>>> import numpy as np
>>> from numpy import linalg as LA
>>> np.set_printoptions(precision=2, suppress=True, linewidth=200, floatmode="fixed")
>>> A = np.loadtxt("out13.csv", delimiter=",")
>>> A
array([[ 2.00, -2.00,  0.00,  0.00,  0.00],
       [-2.00, -2.00, -2.00,  0.00,  0.00],
       [ 0.00, -2.00, -2.00, -2.00,  0.00],
       [ 0.00,  0.00, -2.00, -3.00, -2.00],
       [ 0.00,  0.00,  0.00, -2.00,  0.00]])
>>> O, r_ = LA.qr(A)
>>> O
array([[-0.71, -0.58,  0.15, -0.07,  0.37],
       [ 0.71, -0.58,  0.15, -0.07,  0.37],
       [-0.00, -0.58, -0.31,  0.14, -0.74],
       [-0.00,  0.00, -0.93, -0.07,  0.37],
       [-0.00,  0.00,  0.00,  0.98,  0.19]])
>>> round(np.trace(O @ O.T), 2)
np.float64(5.0)
>>> np.round(O.T @ O, 2) + 0
array([[1.00, 0.00, 0.00, 0.00, 0.00],
       [0.00, 1.00, 0.00, 0.00, 0.00],
       [0.00, 0.00, 1.00, 0.00, 0.00],
       [0.00, 0.00, 0.00, 1.00, 0.00],
       [0.00, 0.00, 0.00, 0.00, 1.00]])
>>> np.round(O @ r_, 2) + 0
array([[ 2.00, -2.00,  0.00,  0.00,  0.00],
       [-2.00, -2.00, -2.00,  0.00,  0.00],
       [ 0.00, -2.00, -2.00, -2.00,  0.00],
       [ 0.00,  0.00, -2.00, -3.00, -2.00],
       [ 0.00,  0.00,  0.00, -2.00,  0.00]])
>>> round(float(abs(r_[0, 0])), 2), round(LA.norm(A[:, 0]), 2)
(2.83, np.float64(2.83))
>>> O.shape, r_.shape
((5, 5), (5, 5))
>>> r_.round(2) + 0
array([[-2.83,  0.00, -1.41,  0.00,  0.00],
       [ 0.00,  3.46,  2.31,  1.15,  0.00],
       [ 0.00,  0.00,  2.16,  3.39,  1.85],
       [ 0.00,  0.00,  0.00, -2.04,  0.14],
       [ 0.00,  0.00,  0.00,  0.00, -0.74]])
>>> M2 = O / np.sqrt((O ** 2).mean(axis=1, keepdims=True))
>>> M2[0]
array([-1.58, -1.29,  0.35, -0.16,  0.83])
>>> LA.norm(M2, axis=1)
array([2.24, 2.24, 2.24, 2.24, 2.24])
>>> LA.matrix_rank(M2) == LA.matrix_rank(O)
np.True_
>>> evals, evecs = LA.eigh(A)
>>> round(evals.sum(), 2), np.trace(A)
(np.float64(-5.0), np.float64(-5.0))
>>> LA.eigvalsh(A @ A)
array([ 0.18,  1.81,  8.96, 11.40, 30.65])
>>> np.round(evecs.T @ evecs, 2) + 0
array([[1.00, 0.00, 0.00, 0.00, 0.00],
       [0.00, 1.00, 0.00, 0.00, 0.00],
       [0.00, 0.00, 1.00, 0.00, 0.00],
       [0.00, 0.00, 0.00, 1.00, 0.00],
       [0.00, 0.00, 0.00, 0.00, 1.00]])
>>> np.einsum("ij,ji->", A, A)
np.float64(53.0)
>>> round(float(LA.eigvals(A).sum().real), 2)
-5.0
>>> round(float(LA.det(A[::-1])), 2)
-32.0
>>> round(float(LA.det(A.T)), 2)
-32.0
